In [1]: import numpy as np

In [2]: from numpy import linalg as LA

In [3]: np.set_printoptions(precision=2, suppress=True, linewidth=140)

In [4]: def rnd(a):
   ...:     return np.round(a, 2) + 0
   ...: 

In [5]: feats = np.load("x.npy")

In [6]: print(feats)
[[0 0 1 0 0 0 0]
 [0 0 0 0 0 1 0]
 [0 0 0 2 0 0 0]
 [0 0 0 0 1 0 0]
 [0 2 0 0 0 0 0]
 [0 0 0 0 0 0 1]
 [0 0 0 0 0 0 0]]

In [7]: rk = LA.matrix_rank(feats)

In [8]: print(rk)
6

In [9]: ns = LA.svd(feats)[2][rk:].T

In [10]: print(LA.matrix_rank(feats.T @ feats), LA.matrix_rank(feats @ feats.T))
6 6

In [11]: print(feats @ ns)
[[0.]
 [0.]
 [0.]
 [0.]
 [0.]
 [0.]
 [0.]]

In [12]: print(ns @ ns.T)
[[1. 0. 0. 0. 0. 0. 0.]
 [0. 0. 0. 0. 0. 0. 0.]
 [0. 0. 0. 0. 0. 0. 0.]
 [0. 0. 0. 0. 0. 0. 0.]
 [0. 0. 0. 0. 0. 0. 0.]
 [0. 0. 0. 0. 0. 0. 0.]
 [0. 0. 0. 0. 0. 0. 0.]]

In [13]: print(ns[:, 0] / ns[np.abs(ns[:, 0]).round(6).argmax(), 0])
[1. 0. 0. 0. 0. 0. 0.]

In [14]: print([int(LA.matrix_rank(feats[:i])) for i in range(1, len(feats) + 1)])
[1, 2, 3, 4, 5, 6, 6]

In [15]: t3 = np.stack([feats, 3 * feats, feats[::-1]])

In [16]: print(LA.matrix_rank(t3.reshape(3, -1)))
2

In [17]: print(rnd(LA.det(t3)))
[0. 0. 0.]

In [18]: print(feats @ feats.T)
[[1 0 0 0 0 0 0]
 [0 1 0 0 0 0 0]
 [0 0 4 0 0 0 0]
 [0 0 0 1 0 0 0]
 [0 0 0 0 4 0 0]
 [0 0 0 0 0 1 0]
 [0 0 0 0 0 0 0]]

In [19]: print(rnd(LA.pinv(feats)))
[[0.  0.  0.  0.  0.  0.  0. ]
 [0.  0.  0.  0.  0.5 0.  0. ]
 [1.  0.  0.  0.  0.  0.  0. ]
 [0.  0.  0.5 0.  0.  0.  0. ]
 [0.  0.  0.  1.  0.  0.  0. ]
 [0.  1.  0.  0.  0.  0.  0. ]
 [0.  0.  0.  0.  0.  1.  0. ]]

In [20]: print(feats[:, 6] @ feats[:, 3])
0

In [21]: X = np.load("mat.npy")

In [22]: print(rnd(X))
[[ 0.75 -0.25  0.08  0.42  0.42 -0.08  0.08]
 [-0.25  0.75  0.08  0.42  0.42 -0.08  0.08]
 [ 0.08  0.08  0.97 -0.14 -0.14  0.03 -0.03]
 [ 0.42  0.42 -0.14  0.3  -0.7   0.14 -0.14]
 [ 0.42  0.42 -0.14 -0.7   0.3   0.14 -0.14]
 [-0.08 -0.08  0.03  0.14  0.14  0.97  0.03]
 [ 0.08  0.08 -0.03 -0.14 -0.14  0.03  0.97]]

In [23]: print(rnd((X + X.T) / 2))
[[ 0.75 -0.25  0.08  0.42  0.42 -0.08  0.08]
 [-0.25  0.75  0.08  0.42  0.42 -0.08  0.08]
 [ 0.08  0.08  0.97 -0.14 -0.14  0.03 -0.03]
 [ 0.42  0.42 -0.14  0.3  -0.7   0.14 -0.14]
 [ 0.42  0.42 -0.14 -0.7   0.3   0.14 -0.14]
 [-0.08 -0.08  0.03  0.14  0.14  0.97  0.03]
 [ 0.08  0.08 -0.03 -0.14 -0.14  0.03  0.97]]

In [24]: print(rnd(X @ X))
[[1. 0. 0. 0. 0. 0. 0.]
 [0. 1. 0. 0. 0. 0. 0.]
 [0. 0. 1. 0. 0. 0. 0.]
 [0. 0. 0. 1. 0. 0. 0.]
 [0. 0. 0. 0. 1. 0. 0.]
 [0. 0. 0. 0. 0. 1. 0.]
 [0. 0. 0. 0. 0. 0. 1.]]

In [25]: print(np.allclose(X, X.T))
True

In [26]: print(np.allclose(X @ X.T, X.T @ X))
True
